In [1]: import numpy as np

In [2]: import numpy.linalg as la

In [3]: np.set_printoptions(suppress=True, linewidth=100)

In [4]: arr = np.array([[0.6, 0.0, 1.0],
   ...:     [0.1, -0.2, -0.5],
   ...:     [0.3, 0.5, -0.8],
   ...:     [-0.5, 1.6, -0.1],
   ...:     [-2.9, -1.2, -1.7],
   ...:     [-1.1, -1.0, -1.1],
   ...:     [-0.3, 0.9, -1.0],
   ...:     [0.6, -0.4, 0.2],
   ...:     [0.3, -0.5, 0.9],
   ...:     [0.1, 0.9, 0.0],
   ...:     [1.9, 0.2, 0.4],
   ...:     [-0.6, -1.1, -0.4],
   ...:     [-1.7, 1.8, -0.2],
   ...:     [-0.1, 1.7, -0.6],
   ...:     [0.5, -1.7, -2.8],
   ...:     [-0.2, -0.5, 1.4],
   ...:     [0.5, -1.5, 0.7],
   ...:     [-0.9, -0.3, -0.9],
   ...:     [0.3, 2.5, 0.9],
   ...:     [-1.1, -0.8, -0.9],
   ...:     [0.0, -0.5, -0.1],
   ...:     [0.9, -1.7, -0.9],
   ...:     [-0.2, 1.2, -0.1],
   ...:     [-1.2, -1.2, 0.0]])

In [5]: rng = np.random.default_rng(41)

In [6]: arr[:, 1] = -2 * arr[:, 0] + 0.1 * rng.normal(size=24)

In [7]: arr.round(2)
Out[7]: 
array([[ 0.6 , -1.32,  1.  ],
       [ 0.1 , -0.17, -0.5 ],
       [ 0.3 , -0.6 , -0.8 ],
       [-0.5 ,  1.05, -0.1 ],
       [-2.9 ,  5.67, -1.7 ],
       [-1.1 ,  2.31, -1.1 ],
       [-0.3 ,  0.61, -1.  ],
       [ 0.6 , -1.32,  0.2 ],
       [ 0.3 , -0.74,  0.9 ],
       [ 0.1 , -0.33,  0.  ],
       [ 1.9 , -3.87,  0.4 ],
       [-0.6 ,  1.32, -0.4 ],
       [-1.7 ,  3.49, -0.2 ],
       [-0.1 ,  0.15, -0.6 ],
       [ 0.5 , -1.05, -2.8 ],
       [-0.2 ,  0.59,  1.4 ],
       [ 0.5 , -0.91,  0.7 ],
       [-0.9 ,  1.72, -0.9 ],
       [ 0.3 , -0.61,  0.9 ],
       [-1.1 ,  2.16, -0.9 ],
       [ 0.  ,  0.02, -0.1 ],
       [ 0.9 , -1.71, -0.9 ],
       [-0.2 ,  0.37, -0.1 ],
       [-1.2 ,  2.44,  0.  ]])

In [8]: vec = np.array([3, -4, -3])

In [9]: target = arr @ vec

In [10]: np.round(la.pinv(arr) @ arr, 2) + 0
Out[10]: 
array([[1., 0., 0.],
       [0., 1., 0.],
       [0., 0., 1.]])

In [11]: np.round(la.solve(arr.T @ arr, arr.T @ target), 2)
Out[11]: array([ 3., -4., -3.])

In [12]: target = target + 0.1 * rng.normal(size=24)

In [13]: target.round(2)
Out[13]: 
array([  4.15,   2.57,   5.64,  -5.42, -26.07,  -9.26,  -0.33,   6.51,   1.09,   1.58,  20.15,
        -5.74, -18.57,   0.92,  13.99,  -7.33,   3.04,  -6.73,   0.65,  -9.08,   0.13,  12.26,
        -1.78, -13.34])

In [14]: beta, *_ = la.lstsq(arr, target)

In [15]: np.round(arr.T @ (target - arr @ beta), 2) + 0
Out[15]: array([0., 0., 0.])

In [16]: beta.round()
Out[16]: array([ 2., -4., -3.])

In [17]: left, sig, Vh = la.svd(arr)

In [18]: np.argmax(sig[:-1] / (sig[1:] + 1e-6)) + 1
Out[18]: np.int64(2)

In [19]: out = left[:, :2] @ np.diag(sig[:2]) @ Vh[:2]

In [20]: round(float(la.norm(arr - out, 2)), 2), round(float(sig[2]), 2)
Out[20]: (0.19, 0.19)

In [21]: la.matrix_rank(out)
Out[21]: np.int64(2)

In [22]: out = np.array([[5, 0, 1, -4, 0, -5, -5],
    ...:     [-2, -4, -2, 4, -2, -4, -5],
    ...:     [-2, 4, 2, -4, 4, 0, 0],
    ...:     [1, 5, -3, 2, -1, -5, 0],
    ...:     [4, -2, -3, 1, -4, 4, 5],
    ...:     [5, 3, -4, 5, -4, -4, 0],
    ...:     [0, -4, -1, -4, 2, 3, -2]])

In [23]: M = out - out.T

In [24]: M
Out[24]: 
array([[  0,   2,   3,  -5,  -4, -10,  -5],
       [ -2,   0,  -6,  -1,   0,  -7,  -1],
       [ -3,   6,   0,  -1,   7,   4,   1],
       [  5,   1,   1,   0,  -2, -10,   4],
       [  4,   0,  -7,   2,   0,   8,   3],
       [ 10,   7,  -4,  10,  -8,   0,  -3],
       [  5,   1,  -1,  -4,  -3,   3,   0]])

In [25]: out = M / la.norm(M, axis=1, keepdims=True)

In [26]: cov = out @ out.T

In [27]: round(float(np.degrees(np.arccos(np.clip(cov[4, 3], -1, 1)))), 2)
Out[27]: 112.38

In [28]: np.round(la.norm(out, axis=1), 2)
Out[28]: array([1., 1., 1., 1., 1., 1., 1.])

In [29]: np.argwhere(np.triu(np.abs(cov) > 0.95, 1))
Out[29]: array([], shape=(0, 2), dtype=int64)
